>>> import numpy as np
>>> np.set_printoptions(precision=3, suppress=True, linewidth=140, floatmode="fixed")
>>> A = np.array([[1, 1, 1, 5, 1, 2, 0], [2, 2, 5, 0, 2, 2, 5], [1, 2, 0, 4, 5, 4, 4]])
>>> np.round(np.linalg.norm(A, "nuc"), 3)
np.float64(20.685)
>>> A[0] @ A[2]
np.int64(36)
>>> x0 = np.array([2, 3, 0, 2, 2, 2, 0])
>>> A @ np.eye(7)[4]
array([1.000, 2.000, 5.000])
>>> np.einsum("ij,j->i", A, x0)
array([21, 18, 34])
>>> A @ np.ones(7)
array([11.000, 18.000, 20.000])
>>> x0 = np.array([-5, 0, -5, -1, 1, 5, 5])
>>> h = np.maximum(A @ x0, 0)
>>> A * (h > 1e-9)[:, None]
array([[0, 0, 0, 0, 0, 0, 0],
       [2, 2, 5, 0, 2, 2, 5],
       [1, 2, 0, 4, 5, 4, 4]])
>>> h
array([ 0,  2, 36])
>>> A.T @ h
array([ 40,  76,  10, 144, 184, 148, 154])
>>> f = np.array([6, 4])
>>> np.cross(A[1, :3], A[0, :3])
array([-3,  3,  0])
>>> np.convolve(A[1], f)
array([12, 20, 38, 20, 12, 20, 38, 20])
>>> np.correlate(A[1], A[0], "full")
array([ 0,  4,  6, 22, 17, 33, 15, 29, 22, 29,  9,  7,  5])
>>> X = np.load("arr.npy")
>>> X
array([[0, 1, 1, 0, 0, 0],
       [0, 0, 1, 0, 0, 0],
       [0, 0, 0, 1, 0, 0],
       [0, 0, 0, 0, 0, 0],
       [2, 0, 0, 0, 1, 0],
       [0, 0, 0, 1, 0, 0],
       [2, 0, 0, 0, 2, 0]])
>>> r = np.linalg.matrix_rank(X)
>>> r
np.int64(5)
>>> ns = np.linalg.svd(X)[2][r:].T
>>> [int(np.linalg.matrix_rank(X[:i])) for i in range(1, len(X) + 1)]
[1, 2, 3, 3, 4, 4, 5]
>>> ns.shape
(6, 1)
>>> round(np.linalg.norm(X) ** 2 / np.linalg.norm(X, 2) ** 2, 3)
np.float64(1.419)
>>> round(float(np.linalg.norm(X, "nuc")), 3)
7.773
>>> X[5] @ X[4]
np.int64(0)
>>> np.abs(np.diag(np.linalg.qr(X)[1])) > 1e-9
array([ True,  True,  True,  True,  True, False])
>>> np.linalg.lstsq(X[:-1].T, X[-1])[2]
np.int32(4)
